In [1]: import numpy as np

In [2]: from numpy import linalg as LA

In [3]: np.set_printoptions(suppress=True, linewidth=100)

In [4]: arr = np.loadtxt("x.csv", delimiter=",")

In [5]: print(arr)
[[ 1. -1. -1.  1.  1. -1. -1.  1.]
 [ 1.  1. -1. -1.  1.  1. -1. -1.]
 [ 1.  1.  1.  1. -1. -1. -1. -1.]
 [ 1. -1.  1. -1. -1.  1. -1.  1.]
 [ 1. -1. -1.  1. -1.  1.  1. -1.]
 [ 1. -1.  1. -1.  1. -1.  1. -1.]
 [ 1.  1.  1.  1.  1.  1.  1.  1.]
 [ 1.  1. -1. -1. -1. -1.  1.  1.]]

In [6]: print(arr @ arr.T)
[[8. 0. 0. 0. 0. 0. 0. 0.]
 [0. 8. 0. 0. 0. 0. 0. 0.]
 [0. 0. 8. 0. 0. 0. 0. 0.]
 [0. 0. 0. 8. 0. 0. 0. 0.]
 [0. 0. 0. 0. 8. 0. 0. 0.]
 [0. 0. 0. 0. 0. 8. 0. 0.]
 [0. 0. 0. 0. 0. 0. 8. 0.]
 [0. 0. 0. 0. 0. 0. 0. 8.]]

In [7]: print(np.round(LA.svd(arr, compute_uv=False), 1))
[2.8 2.8 2.8 2.8 2.8 2.8 2.8 2.8]

In [8]: print(arr[:, 2] @ arr[:, 4])
0.0

In [9]: print(arr.T @ arr)
[[8. 0. 0. 0. 0. 0. 0. 0.]
 [0. 8. 0. 0. 0. 0. 0. 0.]
 [0. 0. 8. 0. 0. 0. 0. 0.]
 [0. 0. 0. 8. 0. 0. 0. 0.]
 [0. 0. 0. 0. 8. 0. 0. 0.]
 [0. 0. 0. 0. 0. 8. 0. 0.]
 [0. 0. 0. 0. 0. 0. 8. 0.]
 [0. 0. 0. 0. 0. 0. 0. 8.]]

In [10]: def softmax(z):
    ...:     e = np.exp(z - z.max(axis=-1, keepdims=True))
    ...:     return e / e.sum(axis=-1, keepdims=True)
    ...: 

In [11]: print(np.round(softmax(arr[1] + 5), 1) + 0)
[0.2 0.2 0.  0.  0.2 0.2 0.  0. ]

In [12]: print(np.round(softmax(arr[1]), 1) + 0)
[0.2 0.2 0.  0.  0.2 0.2 0.  0. ]

In [13]: att = arr @ arr.T / np.sqrt(8)

In [14]: print(np.round(softmax(att)[1] @ arr, 1))
[ 1.   0.7 -0.7 -0.7  0.7  0.7 -0.7 -0.7]

In [15]: print(softmax(att).round(6).argmax(axis=1))
[0 1 2 3 4 5 6 7]

In [16]: rng = np.random.default_rng(951908)

In [17]: z = rng.permutation(8)

In [18]: print(z)
[1 2 6 4 3 7 5 0]

In [19]: other = arr[z][:, z]

In [20]: print(np.trace(other))
2.0

In [21]: print(np.allclose(other, arr))
False

In [22]: print(round(float(LA.norm(arr)), 1))
8.0

In [23]: print(arr.sum(axis=0))
[8. 0. 0. 0. 0. 0. 0. 0.]

In [24]: print(arr.sum(axis=1))
[0. 0. 0. 0. 0. 0. 8. 0.]

In [25]: arr[:, 8]
IndexError: index 8 is out of bounds for axis 1 with size 8


In [26]: print(LA.matrix_rank(arr))
8

In [27]: print(arr.mean(axis=0))
[1. 0. 0. 0. 0. 0. 0. 0.]

In [28]: print(np.abs(arr).max())
1.0

In [29]: print(np.unravel_index(np.abs(arr).argmax(), arr.shape))
(np.int64(0), np.int64(0))

In [30]: K = np.loadtxt("a.csv", delimiter=",")

In [31]: print(K)
[[  0.  -3.  -3.  -1.]
 [  0. -24. -24.  -8.]
 [  0.   9.   9.   3.]
 [  0.   3.   3.   1.]
 [  0.   0.   0.   0.]]

In [32]: U, sig, vt = LA.svd(K)

In [33]: print(sig.round(1) + 0)
[37.7  0.   0.   0. ]

In [34]: print(np.argmax(sig[:-1] / (sig[1:] + 1e-6)) + 1)
1

In [35]: other = U[:, :1] @ np.diag(sig[:1]) @ vt[:1]

In [36]: print(np.round(np.abs(K - other).max(), 1))
0.0

In [37]: print(LA.matrix_rank(other))
1

In [38]: print(round(LA.norm(K - other) / LA.norm(K), 1))
0.0

In [39]: print(np.round(LA.norm(K - other, 2), 1), np.round(sig[1], 1))
0.0 0.0

In [40]: print(other.round(1))
[[  0.  -3.  -3.  -1.]
 [  0. -24. -24.  -8.]
 [  0.   9.   9.   3.]
 [  0.   3.   3.   1.]
 [  0.   0.   0.   0.]]

In [41]: print(np.round(LA.norm(other, 2) / LA.norm(other), 1))
1.0

In [42]: print(LA.matrix_rank(other, rtol=0.1))
1

In [43]: print([round(float(x), 1) for x in LA.svd(other, compute_uv=False)[:3]])
[37.7, 0.0, 0.0]

In [44]: print(np.round(K @ LA.pinv(K) @ K, 1))
[[  0.  -3.  -3.  -1.]
 [  0. -24. -24.  -8.]
 [  0.   9.   9.   3.]
 [  0.   3.   3.   1.]
 [  0.   0.   0.   0.]]

In [45]: print(np.unique(K.round(6), axis=0).shape)
(5, 4)

In [46]: LA.inv(K)
LinAlgError: Last 2 dimensions of the array must be square


In [47]: print(LA.lstsq(K[:-1].T, K[-1])[2])
1

In [48]: K @ K
ValueError: matmul: Input operand 1 has a mismatch in its core dimension 0, with gufunc signature (n?,k),(k,m?)->(n?,m?) (size 5 is different from 4)


In [49]: gram = K.T @ K

In [50]: print(np.round(LA.svd(K, compute_uv=False) ** 2, 1) + 0)
[1425.    0.    0.    0.]

In [51]: print(LA.matrix_rank(gram))
1

In [52]: print(np.trace(gram), (K ** 2).sum())
1425.0 1425.0

In [53]: print(gram)
[[  0.   0.   0.   0.]
 [  0. 675. 675. 225.]
 [  0. 675. 675. 225.]
 [  0. 225. 225.  75.]]

In [54]: print(np.allclose(gram, gram.T))
True
